In [1]: import numpy as np

In [2]: import numpy.linalg as la

In [3]: np.set_printoptions(suppress=True, linewidth=140)

In [4]: def tidy(a):
   ...:     return np.round(a, 1) + 0
   ...: 

In [5]: J = np.load("test9.npy")

In [6]: J
Out[6]: 
array([[ -0.2,   0.9,  -1.8,  -0.6,  -1.2,  -1.6,  -0.1,   1.3,  -1.4,  -1.4],
       [  0. ,   0.2,  -0.1,   0.6,   1.4,  -0.8,  -0.4,  -0.8,  -0.3,  -0.2],
       [ -0.2,  -0.6,  -0.1,  -1.8,  -0.4,  -0.8,   0.5,  -1.5,  -1.7,   2.3],
       [  0.2,   0.7,   0.9,   1.4,   1. ,  -0.3,   0.2,   1.6,   0.3,   0. ],
       [ -0.4,  -0.4,   0.2,  -0.3,  -0.1,  -0.2,   0.5,   3. ,  -1. ,   0.7],
       [ -1.1,  -0.9,   0. ,   0.9,  -0.1,  -1.8,  -0.3,   0.6,   1.2,  -0.3],
       [ -1.2,  -0.6,   1.6,   0.4,   0.6,  -0.8,  -1.7,  -0.3,   0.1,  -0.8],
       [ -1.7,  -0.4,   0.9,   0.2,  -0.7,  -1.4,  -0.8,   0.9,   1. ,  -0.8],
       [ -0.4,  -1. ,   0.2,   0.8,   1.1,   1.5,  -1.1,  -1.2,   0.4,  -1.2],
       [ -1.1,  -0.1,   0.9,   0.2,   0.1,   0.2,  -1.1,  -1.7,  -0.2,  -0.6],
       [  0.2,   0.3,   0.1,  -0.6,   0.7,   1.7,  -1.2,  -0.2,  -0.6,  -0.8],
       [  0.3,  -0.6,   0.4,  -0.9,   0.5,   1.2,  -1.2,   1.1,   1. ,  -0.3],
       [  1.1,  -2.4,  -0.4,   0.2,   0.9,  -0.3,   1.6,  -1.1,   2.9,  -0.3],
       [  0.6,  -2.3,   0.9,   0.3,   1.5,   0.3,  -0.6,   1.9,  -1.4,   0.1],
       [  0. ,  -1.2,  -0.5,   0.6,  -1.7,  -0.8,  -2.2,   0.8,  -0.6,  -0.6],
       [ -1.3,  -0.1,  -0.6,   1.9,  -0.5,   0.5,   0. ,  -2.7,   1.3,   2.7],
       [ -0.7,  -0.3,   0.3,  -0.6,   1.8,   1.3,   0.5,  -0.6,   0.8,   1.1],
       [  0.6,  -1.4,  -0.4,  -2.1,   0.4,  -0.1,  -0.8,   0.3,   0. ,   0. ],
       [ -0.9,  -0.9,   0.1,   0.4,   1.4,   0.5,   0. ,  -0.8,  -1. ,   0.2],
       [ -1.5,  -0.4,   1.9,  -1.6,  -0.5,   1.4,  -0.2,  -0.1,   0.8,   0.3],
       [  1.1,   0.8,   0.1,  -0.6,  -0.5,   1.4,  -1. ,   0.9,  -0.4,  -0.7],
       [  0.1,  -1.2,  -0.9,  -2.1,   0.4,  -0.5,   2.4,   1.9,  -2.6,   0.6],
       [  0.2,   0.1,  -0.2,  -1.5,   1.4,  -1.1,   2.1,  -0.1,   0.8,   0.5],
       [ -0.7,  -0.6,   0.1,   0.6,   0.1,   0.5,  -1. ,   0.8,  -1.1,  -1.3],
       [  1.2,  -1.2,  -0.4,   0.6,   0.1,   0.2,   0. ,  -0.2,  -1.5,  -2.5],
       [ -3.3,   0.6,  -0.4,   1. ,  -0.3,   0. ,   0.4,   0.6,  -0.5,   0.7],
       [ -0.2,   1. ,   0.7,  -1.5,  -0.9,  -1.1,   0. ,  -0.8,   0. ,  -0.1],
       [  1. ,   0.1,   2.1,  -0.8,  -0.9,   0.9,  -0.6,  -0.4,   0.5,   0.4],
       [  0. ,   0. ,  -0.3,  -1. ,   1. ,  -0.1,  -2.4,   0.6,   0.6,  -0.3],
       [ -0.2,  -0.1,   0.4,   0.7,   0.2,   0.8,  -0.7,  -1.4,   0.5,  -1.3],
       [  0.6,  -0.1,  -1. ,  -1.7,   0.5,   0. ,   0.9,   0.3,  -0.5,  -0.8],
       [  0.4,  -0.7,   0.6,   2.2,   0.9,   0.2,   0. ,  -0.1,  -1.3,   0. ],
       [  0.4,   0.8,   0.1,  -0.7,   0.8,  -0.8,  -0.8,   0.7,   1.2,   1.9],
       [  0. ,  -0.5,  -0.4,  -0.6,   1.2,   0.6,  -0.4,  -0.5,  -0.6,  -0.1],
       [ -1. ,  -0.3,   1.4,   0.9,  -0.7,  -1. ,  -1.9,   0. ,   1.4,  -1.5],
       [  0.9,   0.3,   0.7,  -0.2,   0.1,  -1.3,  -0.6,   0.5,   0.3,  -0.1],
       [-24. ,  30. , -32. ,  10. , -18. ,  -6. ,  34. ,   8. ,  -8. ,  46. ],
       [ -0.6,   1.1,   0.8,   1. ,   0.7,   0.5,   1.2,   0. ,  -0.9,   0.2],
       [ -0.7,  -0.8,   3.2,   0.2,  -0.4,   1. ,  -0.1,   0.3,  -1.4,  -0.5],
       [  0.7,   1. ,  -0.7,  -0.4,   0.5,  -0.8,  -0.2,  -1.4,  -1.3,  -0.8],
       [  0.9,  -0.1,  -1.2,  -0.6,   0. ,   0.6,   0.4,  -1.7,  -1.1,   0.4],
       [ -1.2,   0.3,   0.8,  -0.4,  -1.8,  -0.1,  -1. ,  -0.6,   0.1,   0.8],
       [  0. ,  -2. ,   0.3,  -0.3,  -0.5,  -0.7,   0.1,   0.3,  -0.3,   1.8],
       [  0. ,   0.2,   0.2,   0.5,  -0.6,   0.1,   0.7,   1.7,  -1.3,   0.8],
       [  0.3,  -1.1,   0.6,  -1.2,  -0.3,   0.7,   2. ,   0.7,   2. ,  -0.6],
       [  0. ,   1.4,   1.1,  -0.5,   1.1,   0.1,   0.1,   1. ,  -0.7,   0.5]])

In [7]: tidy(la.norm(J[43], 1)), tidy(la.norm(J[43], np.inf))
Out[7]: (np.float64(6.1), np.float64(1.7))

In [8]: tidy(la.norm(J, axis=1))
Out[8]: 
array([ 3.8,  2. ,  3.9,  2.7,  3.4,  2.8,  3. ,  3.1,  3.1,  2.6,  2.5,  2.6,  4.5,  3.9,  3.4,  4.7,  2.9,  2.8,  2.4,  3.4,  2.6,  4.9,
        3.3,  2.5,  3.5,  3.7,  2.5,  2.9,  2.9,  2.4,  2.5,  2.9,  3. ,  1.8,  3.6,  2. , 79.7,  2.5,  3.9,  2.7,  2.7,  2.8,  2.9,  2.5,
        3.5,  2.5])

In [9]: la.norm(J, axis=1).argmax()
Out[9]: np.int64(36)
